>>> import numpy as np
>>> import numpy.linalg as la
>>> np.set_printoptions(suppress=True, linewidth=160)
>>> q, _ = la.qr(np.array([[-0.5, -1.0, 0.8, 1.3],
...     [-0.5, -0.2, 0.1, 0.0],
...     [1.3, -1.3, 0.5, -0.2],
...     [0.8, 0.1, -0.4, 0.1]]))
>>> mat = q[:, :3]
>>> mat.round(1) + 0
array([[-0.3, -0.8,  0. ],
       [-0.3, -0.2,  0.8],
       [ 0.8, -0.5,  0. ],
       [ 0.5,  0.2,  0.6]])
>>> # orthonormal columns
>>> Y = mat / np.sqrt((mat ** 2).mean(axis=1, keepdims=True))
>>> np.round(mat - mat.mean(axis=1, keepdims=True), 1) + 0
array([[ 0.1, -0.4,  0.3],
       [-0.4, -0.3,  0.7],
       [ 0.7, -0.6, -0.1],
       [ 0. , -0.2,  0.1]])
>>> np.round(la.norm(Y, axis=1), 1)
array([1.7, 1.7, 1.7, 1.7])
>>> la.matrix_rank(mat - mat.mean(axis=1, keepdims=True))
np.int64(2)
>>> Y[1].round(1)
array([-0.6, -0.5,  1.6])
>>> la.matrix_rank(Y) == la.matrix_rank(mat)
np.True_
>>> proj = mat @ la.solve(mat.T @ mat, mat.T)
>>> np.trace(proj)
np.float64(3.0)
>>> np.round(np.diag(proj), 1)
array([0.7, 0.8, 0.9, 0.6])
>>> np.round(proj @ mat[:, 1], 1)
array([-0.8, -0.2, -0.5,  0.2])
>>> np.round(la.eigvalsh(proj), 1) + 0
array([0., 1., 1., 1.])
>>> np.allclose(proj @ proj, proj)
True
>>> la.matrix_rank(np.eye(4) - proj)
np.int64(1)
>>> arr = np.load("test2.npy")
>>> arr.round(1) + 0
array([[ 0. ,  3.2,  1.1,  2.9,  1. ],
       [ 0. ,  3.1,  0.8,  3. ,  1. ],
       [ 0. ,  3. ,  0.9,  2.9,  0.8],
       [ 0. ,  3. ,  1. ,  2.9,  0.9],
       [ 0. ,  3.1,  1. ,  2.9,  0.8],
       [ 0. ,  3. ,  1. ,  3. ,  1. ],
       [ 1.9,  1.1,  0. ,  3. , -0.1],
       [ 2. ,  1. , -0.1,  2.8, -0.2],
       [ 2. ,  1. , -0.1,  3. ,  0. ],
       [ 1.9,  0.8,  0. ,  3. ,  0.2],
       [ 2.1,  1.2,  0. ,  3.1,  0. ],
       [ 1.9,  1. ,  0.1,  3. ,  0.1],
       [ 3.1,  3. , -0.1,  2.2,  0.1],
       [ 2.8,  3.1,  0. ,  1.9,  0. ],
       [ 3.2,  3. , -0.2,  2.1,  0. ],
       [ 3.1,  3. ,  0.1,  1.9,  0. ],
       [ 2.9,  2.7,  0. ,  1.9,  0.1],
       [ 3. ,  3.2,  0. ,  2. , -0.1]])
>>> dist = la.norm(arr[:, None] - arr[None], axis=-1)
>>> dist.shape
(18, 18)
>>> (dist + 1e9 * np.eye(18)).round(6).argmin(axis=1)
array([ 3,  3,  4,  4,  3,  3,  8,  8,  6, 11,  8,  9, 14, 17, 12, 17, 13, 13])
>>> np.flatnonzero(dist[5] < dist.mean() / 2)
array([0, 1, 2, 3, 4, 5])
